In [1]: import numpy as np

In [2]: np.set_printoptions(suppress=True, linewidth=140)

In [3]: tidy = lambda a: np.round(a, 2) + 0

In [4]: feats = np.load("dump.npy")

In [5]: feats
Out[5]: 
array([[0.5 , 0.25, 0.25],
       [0.  , 1.  , 0.  ],
       [0.  , 0.5 , 0.5 ]])

In [6]: # a transition matrix

In [7]: tidy(np.linalg.matrix_power(feats, 2))
Out[7]: 
array([[0.25, 0.5 , 0.25],
       [0.  , 1.  , 0.  ],
       [0.  , 0.75, 0.25]])

In [8]: feats.sum(axis=1)
Out[8]: array([1., 1., 1.])

In [9]: tidy(np.sort(np.abs(np.linalg.eigvals(feats)))[::-1])
Out[9]: array([1. , 0.5, 0.5])

In [10]: p = np.eye(3)[2]

In [11]: for _ in range(5):
    ...:     p = p @ feats
    ...:     print(p.round(2))
    ...: 
[0.  0.5 0.5]
[0.   0.75 0.25]
[0.   0.88 0.12]
[0.   0.94 0.06]
[0.   0.97 0.03]

In [12]: rng = np.random.default_rng(89)

In [13]: idx = rng.permutation(3)

In [14]: A2 = feats[:, idx] * rng.choice([-1, 1], 3)

In [15]: A2
Out[15]: 
array([[-0.5 ,  0.25, -0.25],
       [-0.  ,  1.  , -0.  ],
       [-0.  ,  0.5 , -0.5 ]])

In [16]: U, _, Vt = np.linalg.svd(feats.T @ A2)

In [17]: tidy(U @ Vt)
Out[17]: 
array([[-1.,  0.,  0.],
       [ 0.,  1.,  0.],
       [ 0.,  0., -1.]])

In [18]: tidy(np.linalg.lstsq(feats, A2)[0])
Out[18]: 
array([[-1.,  0.,  0.],
       [ 0.,  1.,  0.],
       [ 0.,  0., -1.]])

In [19]: idx
Out[19]: array([0, 1, 2])

In [20]: t = np.radians(15)

In [21]: r_ = np.eye(3)

In [22]: r_[1, 1] = r_[2, 2] = np.cos(t)

In [23]: r_[1, 2], r_[2, 1] = -np.sin(t), np.sin(t)

In [24]: tidy(r_)
Out[24]: 
array([[ 1.  ,  0.  ,  0.  ],
       [ 0.  ,  0.97, -0.26],
       [ 0.  ,  0.26,  0.97]])

In [25]: A2 = feats @ r_.T

In [26]: tidy(np.abs(A2 - feats).max(axis=0))
Out[26]: array([0.  , 0.15, 0.26])

In [27]: np.allclose(feats @ feats.T, A2 @ A2.T)
Out[27]: True

In [28]: np.allclose(np.linalg.norm(feats, axis=1), np.linalg.norm(A2, axis=1))
Out[28]: True

In [29]: C2 = r_.T @ r_

In [30]: tidy(np.linalg.eigvalsh(C2)[::-1])
Out[30]: array([1., 1., 1.])

In [31]: np.linalg.matrix_rank(C2)
Out[31]: np.int64(3)

In [32]: tidy(C2)
Out[32]: 
array([[1., 0., 0.],
       [0., 1., 0.],
       [0., 0., 1.]])

In [33]: C2 = feats.T @ feats

In [34]: tidy(np.trace(C2)), tidy((feats ** 2).sum())
Out[34]: (np.float64(1.88), np.float64(1.88))

In [35]: F = np.loadtxt("data.csv", delimiter=",")

In [36]: F
Out[36]: 
array([[  1.,  -4.,  16., -64.],
       [  1.,  -3.,   9., -27.],
       [  1.,  -2.,   4.,  -8.],
       [  1.,  -1.,   1.,  -1.],
       [  1.,   0.,   0.,   0.]])

In [37]: np.linalg.matrix_rank(F, rtol=0.1)
Out[37]: np.int64(1)

In [38]: np.linalg.cond(F) > 100
Out[38]: np.True_

In [39]: tidy(np.abs(np.linalg.svd(F)[2][-1]))
Out[39]: array([0.19, 0.83, 0.51, 0.08])

In [40]: tidy(np.linalg.norm(F, 2) / np.linalg.norm(F))
Out[40]: np.float64(1.0)

In [41]: Q, _ = np.linalg.qr(np.array([[1.5, 0.1, -1.4, 0.7],
    ...:     [-0.9, 0.6, -0.6, 1.3],
    ...:     [0.7, -0.6, -0.6, -1.1],
    ...:     [-1.4, 1.2, -1.2, -2.3]]))

In [42]: M = 4 * Q

In [43]: tidy(M)
Out[43]: 
array([[-2.56, -3.04, -0.14, -0.42],
       [ 1.53, -0.76, -1.17, -3.42],
       [-1.19,  1.11, -3.62,  0.46],
       [ 2.39, -2.22, -1.22,  1.98]])

In [44]: x = np.array([2, 0, 1, 3])

In [45]: rhs = M @ x

In [46]: tidy(rhs)
Out[46]: array([-6.53, -8.37, -4.63,  9.48])

In [47]: tidy(np.linalg.solve(M, M[:, 3]))
Out[47]: array([0., 0., 0., 1.])

In [48]: tidy(np.linalg.solve(M.T, M[0]))
Out[48]: array([1., 0., 0., 0.])

In [49]: tidy(np.linalg.solve(M, 3 * rhs))
Out[49]: array([6., 0., 3., 9.])

In [50]: tidy(M[:, 3] @ M[:, 0])
Out[50]: np.float64(0.0)

In [51]: tidy(np.linalg.svd(M, compute_uv=False))
Out[51]: array([4., 4., 4., 4.])

In [52]: tidy(M.T @ M)
Out[52]: 
array([[16.,  0.,  0.,  0.],
       [ 0., 16.,  0.,  0.],
       [ 0.,  0., 16.,  0.],
       [ 0.,  0.,  0., 16.]])

In [53]: tidy(M @ M.T)
Out[53]: 
array([[16.,  0.,  0.,  0.],
       [ 0., 16.,  0.,  0.],
       [ 0.,  0., 16.,  0.],
       [ 0.,  0.,  0., 16.]])

In [54]: Q = M.astype(float).copy()

In [55]: for j in range(4):
    ...:     Q[:, j] -= Q[:, :j] @ (Q[:, :j].T @ Q[:, j])
    ...:     Q[:, j] /= np.linalg.norm(Q[:, j])
    ...: 

In [56]: tidy(Q.T @ Q)
Out[56]: 
array([[1., 0., 0., 0.],
       [0., 1., 0., 0.],
       [0., 0., 1., 0.],
       [0., 0., 0., 1.]])

In [57]: A2 = np.array([[4, 3], [3, 3], [3, 5], [3, 5]])

In [58]: np.linalg.matrix_rank(np.vstack([M, A2.T]))
Out[58]: np.int64(4)

In [59]: tidy(M @ A2)
Out[59]: 
array([[-21.06, -19.64],
       [ -9.91, -20.62],
       [-10.94, -16.08],
       [  5.16,   4.3 ]])

In [60]: tidy(np.einsum("ij->j", M))
Out[60]: array([ 0.17, -4.91, -6.15, -1.41])

In [61]: np.linalg.matrix_rank(M @ A2)
Out[61]: np.int64(2)

In [62]: tidy(np.einsum("ij,ij->i", M, M))
Out[62]: array([16., 16., 16., 16.])

In [63]: tidy(np.einsum("ik,kj->ji", M, A2))
Out[63]: 
array([[-21.06,  -9.91, -10.94,   5.16],
       [-19.64, -20.62, -16.08,   4.3 ]])

In [64]: T = np.stack([M, 4 * M, M[::-1]])

In [65]: tidy(np.linalg.det(T))
Out[65]: array([  -256., -65536.,   -256.])

In [66]: T.shape
Out[66]: (3, 4, 4)

In [67]: np.linalg.matrix_rank(T.reshape(3, -1))
Out[67]: np.int64(2)

In [68]: m1 = np.loadtxt("case11.csv", delimiter=",")

In [69]: m1
Out[69]: 
array([[0., 0., 0.],
       [3., 2., 0.],
       [2., 0., 3.]])

In [70]: # null space of dimension 1

In [71]: tidy(m1 @ np.linalg.pinv(m1) @ m1)
Out[71]: 
array([[0., 0., 0.],
       [3., 2., 0.],
       [2., 0., 3.]])

In [72]: np.abs(np.diag(np.linalg.qr(m1)[1])) > 1e-9
Out[72]: array([ True,  True, False])

In [73]: np.unique(m1.round(6), axis=0).shape
Out[73]: (3, 3)

In [74]: np.linalg.matrix_rank(m1 - m1[0, 0] * np.eye(3))
Out[74]: np.int64(2)

In [75]: [int(np.linalg.matrix_rank(np.linalg.matrix_power(m1, p))) for p in range(1, 4)]
Out[75]: [2, 2, 2]

In [76]: np.prod(np.diag(m1)), tidy(np.linalg.det(m1))
Out[76]: (np.float64(0.0), np.float64(0.0))

In [77]: tidy(np.linalg.matrix_power(m1 - np.diag(np.diag(m1)), 3))
Out[77]: 
array([[0., 0., 0.],
       [0., 0., 0.],
       [0., 0., 0.]])

In [78]: try:
    ...:     np.linalg.inv(m1)
    ...: except np.linalg.LinAlgError as e:
    ...:     print(e)
    ...: 
Singular matrix

In [79]: U, sig, Vt = np.linalg.svd(m1)

In [80]: evecs = Vt[:(sig > 1e-8).sum()]

In [81]: x = m1[1] + -2 * m1[2] + rng.integers(2) * np.eye(3)[2]

In [82]: x
Out[82]: array([-1.,  2., -5.])

In [83]: tidy(np.linalg.norm(x - evecs.T @ evecs @ x))
Out[83]: np.float64(0.35)

In [84]: np.allclose(evecs.T @ evecs @ x, x)
Out[84]: False

In [85]: tidy(evecs.T @ evecs)
Out[85]: 
array([[ 0.73,  0.41,  0.18],
       [ 0.41,  0.39, -0.27],
       [ 0.18, -0.27,  0.88]])

In [86]: np.linalg.matrix_rank(np.vstack([m1, x]))
Out[86]: np.int64(3)

In [87]: T = np.stack([m1, 4 * m1, m1[::-1]])

In [88]: T.sum(axis=0)
Out[88]: 
array([[ 2.,  0.,  3.],
       [18., 12.,  0.],
       [10.,  0., 15.]])

In [89]: tidy(np.linalg.norm(T, axis=(1, 2)))
Out[89]: array([ 5.1, 20.4,  5.1])

In [90]: (T @ m1.T).shape
Out[90]: (3, 3, 3)

In [91]: arr = np.array([[0, 0, 2, 0, 0],
    ...:     [0, 0, 0, 0, 0],
    ...:     [2, 0, 1, 0, 0],
    ...:     [0, 0, 0, -2, -2],
    ...:     [0, 0, 0, 1, 1]])

In [92]: tidy(np.linalg.norm(arr[1], 1)), tidy(np.linalg.norm(arr[1], np.inf))
Out[92]: (np.float64(0.0), np.float64(0.0))

In [93]: tidy(np.linalg.norm(arr, axis=0))
Out[93]: array([2.  , 0.  , 2.24, 2.24, 2.24])

In [94]: tidy(np.linalg.norm(arr, 2))
Out[94]: np.float64(3.16)

In [95]: tidy(np.linalg.norm(arr, 1)), tidy(np.linalg.norm(arr, np.inf))
Out[95]: (np.float64(3.0), np.float64(4.0))

In [96]: arr[1] @ arr[4]
Out[96]: np.int64(0)

In [97]: tidy(np.linalg.norm(arr, axis=1))
Out[97]: array([2.  , 0.  , 2.24, 2.83, 1.41])

In [98]: mat = np.triu(rng.random((6, 6)) < 0.4, 1).astype(int)

In [99]: mat = mat + mat.T

In [100]: mat
Out[100]: 
array([[0, 0, 0, 0, 0, 1],
       [0, 0, 0, 0, 1, 0],
       [0, 0, 0, 1, 1, 0],
       [0, 0, 1, 0, 0, 1],
       [0, 1, 1, 0, 0, 1],
       [1, 0, 0, 1, 1, 0]])

In [101]: # symmetric, so the eigenvalues are real

In [102]: A2 = mat + rng.integers(-2, 3, (6, 2)) @ rng.integers(-2, 3, (2, 6))

In [103]: A2
Out[103]: 
array([[ 2, -1, -3,  6,  3,  3],
       [ 0,  1,  1, -4, -1,  0],
       [ 8,  2, -6,  1,  1,  8],
       [-2, -1,  2,  2,  1, -1],
       [-6,  0,  6, -2, -1, -5],
       [ 1,  0,  0,  1,  1,  0]])

In [104]: tidy(np.linalg.svd(A2 - mat, compute_uv=False))
Out[104]: array([17.25,  8.57,  0.  ,  0.  ,  0.  ,  0.  ])

In [105]: A2 - mat
Out[105]: 
array([[ 2, -1, -3,  6,  3,  2],
       [ 0,  1,  1, -4, -2,  0],
       [ 8,  2, -6,  0,  0,  8],
       [-2, -1,  1,  2,  1, -2],
       [-6, -1,  5, -2, -1, -6],
       [ 0,  0,  0,  0,  0,  0]])

In [106]: C2 = A2.T @ A2

In [107]: tidy(np.linalg.eigvalsh(C2)[::-1])
Out[107]: array([309.  ,  62.22,   3.95,   1.12,   0.49,   0.22])

In [108]: np.linalg.matrix_rank(C2)
Out[108]: np.int64(6)

In [109]: np.trace(C2), (A2 ** 2).sum()
Out[109]: (np.int64(377), np.int64(377))

In [110]: tidy(np.linalg.svd(A2, compute_uv=False) ** 2)
Out[110]: array([309.  ,  62.22,   3.95,   1.12,   0.49,   0.22])

In [111]: idx = rng.permutation(3)

In [112]: idx
Out[112]: array([0, 1, 2])

In [113]: A2 = m1[idx][:, idx]

In [114]: np.trace(A2)
Out[114]: np.float64(5.0)

In [115]: tidy(np.sort(np.abs(np.linalg.eigvals(A2))))
Out[115]: array([0., 2., 3.])

In [116]: w, evecs = np.linalg.eigh(mat)

In [117]: x = np.array([1, -1, -1, 1, 0, 1])

In [118]: (np.sign(evecs[:, -1].round(6)) == np.sign(evecs[0, -1].round(6))).astype(int)
Out[118]: array([1, 1, 1, 1, 1, 1])

In [119]: np.abs(mat).sum(axis=1).max(), tidy(np.abs(w).max())
Out[119]: (np.int64(3), np.float64(2.25))

In [120]: [round(float(np.linalg.det(mat[:i, :i])), 2) + 0 for i in range(1, 7)]
Out[120]: [0.0, 0.0, 0.0, 0.0, 0.0, -1.0]

In [121]: try:
     ...:     np.linalg.cholesky(mat)
     ...: except np.linalg.LinAlgError as e:
     ...:     print(e)
     ...: 
Matrix is not positive definite

In [122]: tidy(np.linalg.eigvalsh(mat).min())
Out[122]: np.float64(-2.25)

In [123]: E = np.load("a.npy")

In [124]: E
Out[124]: 
array([[0, 0, 1, 0],
       [0, 0, 0, 1],
       [1, 0, 0, 0],
       [0, 1, 0, 0]])

In [125]: # 2 blocks once reordered

In [126]: x = np.array([-4, 1, -5, 2])

In [127]: rhs = E @ x

In [128]: rhs
Out[128]: array([-5,  2, -4,  1])

In [129]: tidy(np.linalg.solve(E, rhs))
Out[129]: array([-4.,  1., -5.,  2.])

In [130]: tidy(np.linalg.solve(E, rhs + E[:, 2]))
Out[130]: array([-4.,  1., -4.,  2.])

In [131]: tidy(np.linalg.solve(E, 4 * rhs))
Out[131]: array([-16.,   4., -20.,   8.])

In [132]: tidy(np.linalg.solve(E, E[:, 1]))
Out[132]: array([0., 1., 0., 0.])
